$ python -q
>>> import numpy as np
>>> from numpy import linalg as LA
>>> np.set_printoptions(precision=1, suppress=True, linewidth=200)
>>> K = np.load("out5.npy")
>>> print(K)
[[ 4  5  6  7  8  9]
 [10 11 12 13 14 15]
 [16 17 18 19 20 21]
 [22 23 24 25 26 27]
 [28 29 30 31 32 33]
 [34 35 36 37 38 39]]
>>> print(np.round(LA.svd(K, compute_uv=False), 1) + 0)
[143.2   4.4   0.    0.    0.    0. ]
>>> print(np.diff(K, axis=0))
[[6 6 6 6 6 6]
 [6 6 6 6 6 6]
 [6 6 6 6 6 6]
 [6 6 6 6 6 6]
 [6 6 6 6 6 6]]
>>> rng = np.random.default_rng(90006)
>>> lab = rng.permutation(6)
>>> print(lab)
[5 1 3 4 2 0]
>>> B = K[lab][:, lab]
>>> print(np.allclose(B, K))
False
>>> print(np.round(np.sort(np.abs(LA.eigvals(B))), 1) + 0)
[  0.    0.    0.    0.    4.7 133.7]
>>> print(np.diag(B))
[39 11 25 32 18  4]
>>> print(np.trace(B))
129
>>> X = np.array([[4.8, 0.5, 4.4, 4.1],
...     [2.1, 0.8, 4.0, -2.2],
...     [3.7, -1.6, -2.0, 1.0],
...     [-7.2, 3.2, 0.8, -0.8],
...     [-1.0, -4.8, -7.4, 1.0],
...     [-1.8, 2.4, -2.6, -1.8],
...     [-0.5, 0.1, 6.6, 2.0],
...     [5.9, -5.2, -1.1, -0.7],
...     [-3.7, 14.2, 15.7, 2.6],
...     [0.5, -3.8, -3.1, -4.4],
...     [2.6, 0.6, 5.4, -3.2],
...     [3.5, 4.1, 9.7, -2.3],
...     [11.9, -14.5, -7.6, 1.6],
...     [-3.8, 7.6, 3.9, 2.7],
...     [2.1, -2.8, 1.4, -6.8],
...     [1.9, -2.4, 3.5, 1.2]])
>>> print(X)
[[  4.8   0.5   4.4   4.1]
 [  2.1   0.8   4.   -2.2]
 [  3.7  -1.6  -2.    1. ]
 [ -7.2   3.2   0.8  -0.8]
 [ -1.   -4.8  -7.4   1. ]
 [ -1.8   2.4  -2.6  -1.8]
 [ -0.5   0.1   6.6   2. ]
 [  5.9  -5.2  -1.1  -0.7]
 [ -3.7  14.2  15.7   2.6]
 [  0.5  -3.8  -3.1  -4.4]
 [  2.6   0.6   5.4  -3.2]
 [  3.5   4.1   9.7  -2.3]
 [ 11.9 -14.5  -7.6   1.6]
 [ -3.8   7.6   3.9   2.7]
 [  2.1  -2.8   1.4  -6.8]
 [  1.9  -2.4   3.5   1.2]]
>>> B = X + rng.integers(-2, 3, (16, 3)) @ rng.integers(-2, 3, (3, 4))
>>> print(B)
[[ -1.2   9.5   9.4  10.1]
 [ -0.9   0.8  -1.    0.8]
 [  7.7  -3.6  -1.   -3. ]
 [ -5.2   2.2   1.8  -2.8]
 [ -5.   -2.8 -10.4   5. ]
 [ -2.8  -1.6  -8.6  -0.8]
 [  3.5  -4.9   5.6  -2. ]
 [  8.9 -11.2  -6.1  -3.7]
 [ -6.7  14.2  12.7   5.6]
 [  1.5  -8.8  -8.1  -5.4]
 [  7.6  -3.4   5.4  -8.2]
 [ -4.5  14.1  13.7   5.7]
 [  8.9 -14.5 -12.6   4.6]
 [ -0.8   1.6  -0.1  -0.3]
 [  0.1  -1.8  -0.6  -4.8]
 [ -1.1   0.6   2.5   4.2]]
>>> print(np.round(LA.svd(B - X, compute_uv=False), 1) + 0)
[28.2 15.7  1.7  0. ]
>>> print(np.abs(B - X).sum(axis=1))
[26. 11. 11.  6. 13. 12. 14. 17.  9. 12. 14. 30. 11. 16.  7. 10.]
>>> cen = (B - B.mean(axis=0)) / B.std(axis=0)
>>> print(np.argwhere(np.abs(cen) > 2))
[]
>>> print(cen.std(axis=0))
[1. 1. 1. 1.]
>>> b = LA.lstsq(np.delete(cen, 1, axis=1), cen[:, 1])[0]
>>> print(round(1 - np.var(cen[:, 1] - np.delete(cen, 1, axis=1) @ b), 1))
0.9
>>> print(np.abs(b).argmax())
1
>>> C2 = np.cov(X, rowvar=False)
>>> print(X.std(axis=0))
[4.3 6.  5.9 2.8]
>>> print(np.polyfit(X[:, 2], X[:, 3], 1))
[ 0.1 -0.5]
>>> print(C2)
[[ 20.1 -20.2  -8.7  -0.1]
 [-20.2  38.9  30.3   3.1]
 [ -8.7  30.3  36.7   2.5]
 [ -0.1   3.1   2.5   8.6]]
>>> print(np.argsort(-X.std(axis=0).round(6), kind="stable"))
[1 2 0 3]
>>> arr = np.array([[-2, 0, 1, 0], [-1, 2, 3, 0], [2, -1, 1, 0], [0, -2, -2, 1]])
>>> print(arr)
[[-2  0  1  0]
 [-1  2  3  0]
 [ 2 -1  1  0]
 [ 0 -2 -2  1]]
>>> vec = np.array([3, 1, 0, 0])
>>> print(arr @ (2 * vec))
[-12  -2  10  -4]
>>> print((arr @ vec).argmax())
2
>>> print(arr @ arr)
[[  6  -1  -1   0]
 [  6   1   8   0]
 [ -1  -3   0   0]
 [ -2  -4 -10   1]]
>>> print((arr + arr.T) / 2)
[[-2.  -0.5  1.5  0. ]
 [-0.5  2.   1.  -1. ]
 [ 1.5  1.   1.  -1. ]
 [ 0.  -1.  -1.   1. ]]
>>> print(round(np.abs(LA.eigvals(arr)).max(), 1))
2.4
>>> print(np.trace(arr))
2
>>> B = arr / np.sqrt((arr ** 2).mean(axis=1, keepdims=True))
>>> print(LA.matrix_rank(arr - arr.mean(axis=1, keepdims=True)))
3
>>> feats = np.loadtxt("data.csv", delimiter=",")
>>> print(feats)
[[ 0. -3.  0.]
 [-3. -1. -3.]
 [ 0. -3. -1.]]
>>> # symmetric
>>> lab = rng.permutation(3)
>>> print(lab)
[0 1 2]
>>> B = feats[lab][:, lab]
>>> print(np.diag(B))
[ 0. -1. -1.]
>>> print(np.allclose(B, feats))
True
>>> print(np.round(LA.det(B), 1), round(LA.det(feats[lab]), 1))
9.0 9.0
>>> print(B)
[[ 0. -3.  0.]
 [-3. -1. -3.]
 [ 0. -3. -1.]]
>>> print(np.sort(np.abs(LA.eigvals(B))))
[0.5 3.5 5. ]
>>> print(np.trace(B))
-2.0
>>> O, vecs = LA.qr(feats[:, :2])[0], LA.qr(feats[:, 2:])[0]
>>> sv = LA.svd(O.T @ vecs, compute_uv=False)
>>> print((sv > 0.9).sum())
1
>>> print([round(float(LA.det(feats[:i, :i])), 2) + 0 for i in range(1, 4)])
[0.0, -9.0, 9.0]
>>> print(np.all(LA.eigvalsh(feats) > 0))
False
>>> print(np.unravel_index(np.abs(feats).argmax(), feats.shape))
(np.int64(0), np.int64(1))
>>> LA.rank(feats)
Traceback (most recent call last):
  File "<python-input-61>", line 1, in <module>
    LA.rank(feats)
    ^^^^^^^
AttributeError: module 'numpy.linalg' has no attribute 'rank'
>>> print(np.diff(feats, axis=0))
[[-3.  2. -3.]
 [ 3. -2.  2.]]
>>> print(np.count_nonzero(feats))
6
>>> print(np.abs(feats).max())
3.0
>>> print(feats.mean(axis=0))
[-1.  -2.3 -1.3]
>>> print(feats.sum(axis=1))
[-3. -7. -4.]
>>> print(round(float(LA.norm(feats)), 1))
6.2
>>> print(LA.matrix_rank(feats))
3
>>> print(LA.svd(feats, compute_uv=False))
[5.  3.5 0.5]
>>> A = np.loadtxt("sample2.csv", delimiter=",")
>>> print(A)
[[-1.   0.9 -1.   1.  -0.9]
 [-0.8 -0.3 -0.9  1.  -0.9]
 [ 0.3 -1.   0.6 -0.5 -1. ]
 [ 0.9 -0.9 -0.1 -1.   0.2]
 [-0.6 -1.  -0.8  0.  -1. ]
 [-1.  -0.9 -1.   1.  -1. ]
 [-0.6 -0.7 -1.   1.  -1. ]
 [ 1.   0.2  1.  -1.   0.9]
 [ 0.8 -1.  -1.  -1.  -0.5]
 [ 0.5 -0.2  0.8 -0.9  0.1]
 [ 1.  -1.   0.7 -1.   0.1]
 [ 0.9 -0.9 -0.6 -0.8  0.2]
 [-1.   0.9 -1.   1.  -0.3]
 [ 0.9 -0.9  0.2 -1.  -0.4]
 [-0.7  0.9  0.7  0.8  0.2]
 [ 1.   0.   0.9 -1.   1. ]
 [-1.   1.  -1.   1.   0.2]]
>>> cen = A - A.mean(axis=0)
>>> vecs = LA.svd(cen)[2][:2]
>>> B = cen - cen @ vecs.T @ vecs
>>> print(B.std(axis=0))
[0.2 0.2 0.4 0.2 0.3]
>>> print(np.diag(vecs.T @ vecs))
[0.3 0.6 0.3 0.4 0.3]
>>> cen = (A - A.mean(axis=0)) / A.std(axis=0)
>>> print(cen.std(axis=0))
[1. 1. 1. 1. 1.]
>>> b = LA.lstsq(np.delete(cen, 1, axis=1), cen[:, 1])[0]
>>> print(b)
[-1.   0.1  0.1  0.8]
>>> print(round(float(1 - np.var(cen[:, 1] - np.delete(cen, 1, axis=1) @ b)), 1))
0.8
>>> print(np.abs(b).argmax())
0
>>> F = np.load("w.npy")
>>> print(F)
[[ 1  0  0  0  2]
 [ 0 -1 -3 -8  0]
 [ 0 -3  9  3  0]
 [ 0 -7 -8 -3  0]
 [ 7  0  0  0 -7]]
>>> # 2 blocks once reordered
>>> B = LA.inv(F)
>>> print(LA.inv(B))
[[ 1.  0.  0.  0.  2.]
 [-0. -1. -3. -8. -0.]
 [-0. -3.  9.  3. -0.]
 [-0. -7. -8. -3. -0.]
 [ 7.  0.  0.  0. -7.]]
>>> print(round(LA.cond(F), 1))
6.9
>>> print(np.round(F @ B, 1) + 0)
[[1. 0. 0. 0. 0.]
 [0. 1. 0. 0. 0.]
 [0. 0. 1. 0. 0.]
 [0. 0. 0. 1. 0.]
 [0. 0. 0. 0. 1.]]
>>> print(round(LA.det(F) * LA.det(B), 1))
1.0
>>> def softmax(z):
...     e = np.exp(z - z.max(axis=-1, keepdims=True))
...     return e / e.sum(axis=-1, keepdims=True)
... 
>>> print(softmax(F).sum(axis=1))
[1. 1. 1. 1. 1.]
>>> print(np.round(softmax(F[2] + 3), 1) + 0)
[0. 0. 1. 0. 0.]
>>> print(np.round(softmax(F[2]), 1) + 0)
[0. 0. 1. 0. 0.]
>>> att = F @ F.T / np.sqrt(5)
>>> print(np.round(softmax(att)[2] @ F, 1) + 0)
[ 0. -3.  9.  3.  0.]
>>> print(softmax(att).round(6).argmax(axis=1))
[0 1 2 3 4]
>>> print(np.round(softmax(att + np.triu(np.full(att.shape, -np.inf), 1)), 1) + 0)
[[1. 0. 0. 0. 0.]
 [0. 1. 0. 0. 0.]
 [0. 0. 1. 0. 0.]
 [0. 0. 0. 1. 0.]
 [0. 0. 0. 0. 1.]]
>>> print(np.round(softmax(att), 1) + 0)
[[0.8 0.1 0.1 0.1 0. ]
 [0.  1.  0.  0.  0. ]
 [0.  0.  1.  0.  0. ]
 [0.  0.  0.  1.  0. ]
 [0.  0.  0.  0.  1. ]]
>>> print(np.sort(LA.eigvals(F).real))
[-9.5 -8.5  2.5  7.2  7.2]
>>> print((LA.matrix_power((F != 0) + (F.T != 0) + np.eye(5), 5) > 0).astype(int))
[[1 0 0 0 1]
 [0 1 1 1 0]
 [0 1 1 1 0]
 [0 1 1 1 0]
 [1 0 0 0 1]]
>>> print(np.flatnonzero(LA.matrix_power((F != 0) + (F.T != 0) + np.eye(5), 5)[0]))
[0 4]
>>> print(round(float(np.abs(LA.eigvals(F)).max()), 1))
9.5
>>> print((F + F.T) / 2)
[[ 1.   0.   0.   0.   4.5]
 [ 0.  -1.  -3.  -7.5  0. ]
 [ 0.  -3.   9.  -2.5  0. ]
 [ 0.  -7.5 -2.5 -3.   0. ]
 [ 4.5  0.   0.   0.  -7. ]]
>>> print(round(LA.det(F), 1))
12663.0
>>> print(LA.matrix_power(F, 2))
[[ 15   0   0   0 -12]
 [  0  66  40  23   0]
 [  0 -45  66  42   0]
 [  0  52 -27  41   0]
 [-42   0   0   0  63]]
>>> print(F @ F)
[[ 15   0   0   0 -12]
 [  0  66  40  23   0]
 [  0 -45  66  42   0]
 [  0  52 -27  41   0]
 [-42   0   0   0  63]]
>>> print(np.trace(F))
-1
>>> print(np.sort(np.abs(LA.eigvals(F))))
[2.5 8.  8.  8.5 9.5]
>>> lab = rng.permutation(5)
>>> print(lab)
[2 3 1 4 0]
>>> B = F[lab][:, lab]
>>> print(B)
[[ 9  3 -3  0  0]
 [-8 -3 -7  0  0]
 [-3 -8 -1  0  0]
 [ 0  0  0 -7  7]
 [ 0  0  0  2  1]]
>>> print(np.allclose(B, F))
False
>>> print(np.trace(B))
-1
>>> print(round(LA.det(B), 1), round(LA.det(F[lab]), 1))
12663.0 12663.0
>>> print(np.sort(np.abs(LA.eigvals(B))))
[2.5 8.  8.  8.5 9.5]
>>> print(np.diag(B))
[ 9 -3 -1 -7  1]
>>> W0 = np.array([[-1.7, 4.0, 1.0, -3.0],
...     [4.0, -3.7, -1.0, 4.0],
...     [3.0, 3.0, 1.3, 5.0],
...     [-2.0, 4.0, 1.0, -2.7]])
>>> print(W0)
[[-1.7  4.   1.  -3. ]
 [ 4.  -3.7 -1.   4. ]
 [ 3.   3.   1.3  5. ]
 [-2.   4.   1.  -2.7]]
>>> B = W0 / np.sqrt((W0 ** 2).mean(axis=1, keepdims=True))
>>> print(LA.norm(B, axis=1))
[2. 2. 2. 2.]
>>> print(LA.matrix_rank(W0 - W0.mean(axis=1, keepdims=True)))
3
>>> E = np.array([[3, 0, 5], [2, 0, 2], [4, 4, 2]])
>>> E[-1] = E[0] + 5 * E[1]
>>> print(E)
[[ 3  0  5]
 [ 2  0  2]
 [13  0 15]]
>>> print(np.round(softmax(E[2]), 1) + 0)
[0.1 0.  0.9]
>>> print(softmax(E).sum(axis=1))
[1. 1. 1.]
>>> att = E @ E.T / np.sqrt(3)
>>> print(np.round(softmax(att), 1) + 0)
[[0. 0. 1.]
 [0. 0. 1.]
 [0. 0. 1.]]
>>> print(softmax(att)[2] @ E)
[13.  0. 15.]
>>> print(np.round(softmax(att + np.triu(np.full(att.shape, -np.inf), 1)), 1) + 0)
[[1. 0. 0.]
 [1. 0. 0.]
 [0. 0. 1.]]
>>> f = np.array([3, -3, 5])
>>> print(np.convolve(E[1], f))
[ 6 -6 16 -6 10]
>>> print(np.array([np.convolve(row, f, "same") for row in E]))
[[ -9  30 -15]
 [ -6  16  -6]
 [-39 110 -45]]
>>> print(np.correlate(E[1], E[2], "full"))
[30  0 56  0 26]
